>>> import numpy as np
>>> np.set_printoptions(suppress=True, linewidth=200)
>>> F = np.load("case15.npy")
>>> F
array([[ 0.3,  0.3, -0.5, -2.6,  1.7, -1. , -0.6,  0.6],
       [-0.7, -0.4, -0.5,  1. , -0.4,  0.2,  0.3,  1.8],
       [ 1.2,  0.5, -0.1, -0.8,  1.2,  1.4,  0.1,  1.8],
       [ 0.4, -1.4,  0.2, -0.3,  0.6, -0.5,  0.3,  1.3],
       [ 0.7,  2.3, -0.3,  0.3,  0. ,  0.7,  0.9, -0.3],
       [-0.2,  0.1,  1.9,  0.3, -0.9,  0.1,  0.6, -0.1],
       [ 1.6, -0.7,  0. ,  0.5, -0.5, -0.6, -0.1,  0.7]])
>>> F.ravel(order="F")
array([ 0.3, -0.7,  1.2,  0.4,  0.7, -0.2,  1.6,  0.3, -0.4,  0.5, -1.4,  2.3,  0.1, -0.7, -0.5, -0.5, -0.1,  0.2, -0.3,  1.9,  0. , -2.6,  1. , -0.8, -0.3,  0.3,  0.3,  0.5,  1.7, -0.4,  1.2,  0.6,
        0. , -0.9, -0.5, -1. ,  0.2,  1.4, -0.5,  0.7,  0.1, -0.6, -0.6,  0.3,  0.1,  0.3,  0.9,  0.6, -0.1,  0.6,  1.8,  1.8,  1.3, -0.3, -0.1,  0.7])
>>> t3 = F.reshape(7, 2, -1)
>>> t3.transpose(1, 0, 2)
array([[[ 0.3,  0.3, -0.5, -2.6],
        [-0.7, -0.4, -0.5,  1. ],
        [ 1.2,  0.5, -0.1, -0.8],
        [ 0.4, -1.4,  0.2, -0.3],
        [ 0.7,  2.3, -0.3,  0.3],
        [-0.2,  0.1,  1.9,  0.3],
        [ 1.6, -0.7,  0. ,  0.5]],

       [[ 1.7, -1. , -0.6,  0.6],
        [-0.4,  0.2,  0.3,  1.8],
        [ 1.2,  1.4,  0.1,  1.8],
        [ 0.6, -0.5,  0.3,  1.3],
        [ 0. ,  0.7,  0.9, -0.3],
        [-0.9,  0.1,  0.6, -0.1],
        [-0.5, -0.6, -0.1,  0.7]]])
>>> t3.shape
(7, 2, 4)
>>> np.einsum("ihd,jhd->hij", t3, t3).shape
(2, 7, 7)
>>> np.round(t3.sum(axis=1), 1)
array([[ 2. , -0.7, -1.1, -2. ],
       [-1.1, -0.2, -0.2,  2.8],
       [ 2.4,  1.9,  0. ,  1. ],
       [ 1. , -1.9,  0.5,  1. ],
       [ 0.7,  3. ,  0.6,  0. ],
       [-1.1,  0.2,  2.5,  0.2],
       [ 1.1, -1.3, -0.1,  1.2]])
>>> M2 = np.array([[6, 2, 8],
...     [-6, 4, -9],
...     [0, -4, -9],
...     [0, 8, 9],
...     [-9, 2, -7],
...     [-2, 5, -7],
...     [-3, 3, 1],
...     [2, -8, -6]])
>>> np.linalg.matrix_rank(np.vstack([F, M2.T]))
np.int64(8)
>>> np.linalg.matrix_rank(F @ M2)
np.int64(3)
>>> np.round(np.einsum("ij->j", F), 1)
array([ 3.3,  0.7,  0.7, -1.6,  1.7,  0.3,  1.5,  5.8])
>>> r0, g = F[5], F[2]
>>> round(r0 @ g, 1)
np.float64(-1.7)
>>> round(float(r0 @ r0), 1)
4.9
>>> p = (r0 @ g) / (r0 @ r0) * r0
>>> np.round(g - p, 1)
array([ 1.1,  0.5,  0.5, -0.7,  0.9,  1.4,  0.3,  1.8])
>>> round(float(np.linalg.norm(r0 + g) ** 2 + np.linalg.norm(r0 - g) ** 2), 1)
27.9
>>> np.round(np.outer(r0, g), 1) + 0
array([[-0.2, -0.1,  0. ,  0.2, -0.2, -0.3,  0. , -0.4],
       [ 0.1,  0. ,  0. , -0.1,  0.1,  0.1,  0. ,  0.2],
       [ 2.3,  1. , -0.2, -1.5,  2.3,  2.7,  0.2,  3.4],
       [ 0.4,  0.2,  0. , -0.2,  0.4,  0.4,  0. ,  0.5],
       [-1.1, -0.4,  0.1,  0.7, -1.1, -1.3, -0.1, -1.6],
       [ 0.1,  0. ,  0. , -0.1,  0.1,  0.1,  0. ,  0.2],
       [ 0.7,  0.3, -0.1, -0.5,  0.7,  0.8,  0.1,  1.1],
       [-0.1,  0. ,  0. ,  0.1, -0.1, -0.1,  0. , -0.2]])
>>> vec = np.array([1, 0, 2, 1, 1, 2, 3, 2])
>>> h = np.maximum(F @ vec, 0)
>>> h.round(1)
array([0. , 3.8, 8.1, 3.6, 3.9, 4.8, 1.5])
>>> np.round(F.T @ h, 1)
array([12.7,  5.9,  6. , -0.4,  5.3, 12.6,  9.3, 25.5])
>>> K = np.diag(10 * np.array([-2, -9, -7, 5, -9, 4])) + np.array([[2, 3, 2, 4, 0, 5],
...     [2, 1, 5, 0, 2, 0],
...     [2, 2, 1, 4, 2, 3],
...     [4, 5, 4, 5, 4, 5],
...     [4, 1, 3, 2, 1, 4],
...     [2, 1, 4, 4, 5, 0]])
>>> K
array([[-18,   3,   2,   4,   0,   5],
       [  2, -89,   5,   0,   2,   0],
       [  2,   2, -69,   4,   2,   3],
       [  4,   5,   4,  55,   4,   5],
       [  4,   1,   3,   2, -89,   4],
       [  2,   1,   4,   4,   5,  40]])
>>> vec = np.array([2, 2, 2, 2, 1, 1])
>>> h = np.maximum(K @ vec, 0)
>>> K.T @ h
array([ 714,  792,  848, 8243,  915, 3405])
>>> np.maximum(K @ (3 * vec), 0)
array([  0,   0,   0, 435,   0, 201])
>>> np.maximum(K @ vec, 0) - np.maximum(-K @ vec, 0)
array([ -13, -162, -117,  145,  -65,   67])
>>> rng = np.random.default_rng(34)
>>> idx = rng.permutation(6)
>>> idx
array([2, 0, 1, 5, 3, 4])
>>> M2 = K[idx][:, idx]
>>> np.trace(M2)
np.int64(-170)
>>> M2
array([[-69,   2,   2,   3,   4,   2],
       [  2, -18,   3,   5,   4,   0],
       [  5,   2, -89,   0,   0,   2],
       [  4,   2,   1,  40,   4,   5],
       [  4,   4,   5,   5,  55,   4],
       [  3,   4,   1,   4,   2, -89]])
>>> C2 = M2.T @ M2
>>> (M2 @ M2.T).shape
(6, 6)
>>> np.trace(C2), (M2 ** 2).sum()
(np.int64(25882), np.int64(25882))
>>> M = np.load("sample8.npy")
>>> M.round(1) + 0
array([[ 0.9,  0. , -0.1, -0.2, -0.1, -0.2,  0. , -0.1, -0.1, -0.1, -0.2],
       [ 0. ,  1. ,  0. , -0.1,  0. , -0.1,  0. ,  0. ,  0. ,  0. , -0.1],
       [-0.1,  0. ,  0.9, -0.2, -0.1, -0.2,  0. , -0.1, -0.1, -0.1, -0.2],
       [-0.2, -0.1, -0.2,  0.7, -0.2, -0.4, -0.1, -0.2, -0.2, -0.2, -0.4],
       [-0.1,  0. , -0.1, -0.2,  0.9, -0.2,  0. , -0.1, -0.1, -0.1, -0.2],
       [-0.2, -0.1, -0.2, -0.4, -0.2,  0.5, -0.1, -0.2, -0.2, -0.2, -0.5],
       [ 0. ,  0. ,  0. , -0.1,  0. , -0.1,  1. ,  0. ,  0. ,  0. , -0.1],
       [-0.1,  0. , -0.1, -0.2, -0.1, -0.2,  0. ,  0.9, -0.1, -0.1, -0.2],
       [-0.1,  0. , -0.1, -0.2, -0.1, -0.2,  0. , -0.1,  0.9, -0.1, -0.2],
       [-0.1,  0. , -0.1, -0.2, -0.1, -0.2,  0. , -0.1, -0.1,  0.9, -0.2],
       [-0.2, -0.1, -0.2, -0.4, -0.2, -0.5, -0.1, -0.2, -0.2, -0.2,  0.5]])
>>> W1 = np.array([[-1, -2],
...     [-2, -2],
...     [-1, 3],
...     [3, 1],
...     [0, 2],
...     [1, 2],
...     [3, -3],
...     [2, -3],
...     [-1, -3],
...     [3, 0],
...     [-3, 2]])
>>> beta = np.array([0, 2])
>>> H = np.maximum(M @ W1 + beta, 0)
>>> np.linalg.matrix_rank(H)
np.int64(2)
>>> np.round((H > 0).mean(axis=0), 1)
array([0.5, 0.5])
>>> basis = np.array([[1, 2, 2], [2, 1, -1]])
>>> np.round(H @ basis, 1)
array([[ 0. ,  0. ,  0. ],
       [ 0. ,  0. ,  0. ],
       [ 8.7,  4.4, -4.4],
       [ 6.4,  7. ,  3.2],
       [ 6.7,  3.4, -3.4],
       [ 5.4,  3.3, -1.8],
       [ 2.9,  5.8,  5.8],
       [ 1.7,  3.5,  3.5],
       [ 0. ,  0. ,  0. ],
       [ 5.5,  6.8,  4.1],
       [ 5. ,  2.5, -2.5]])
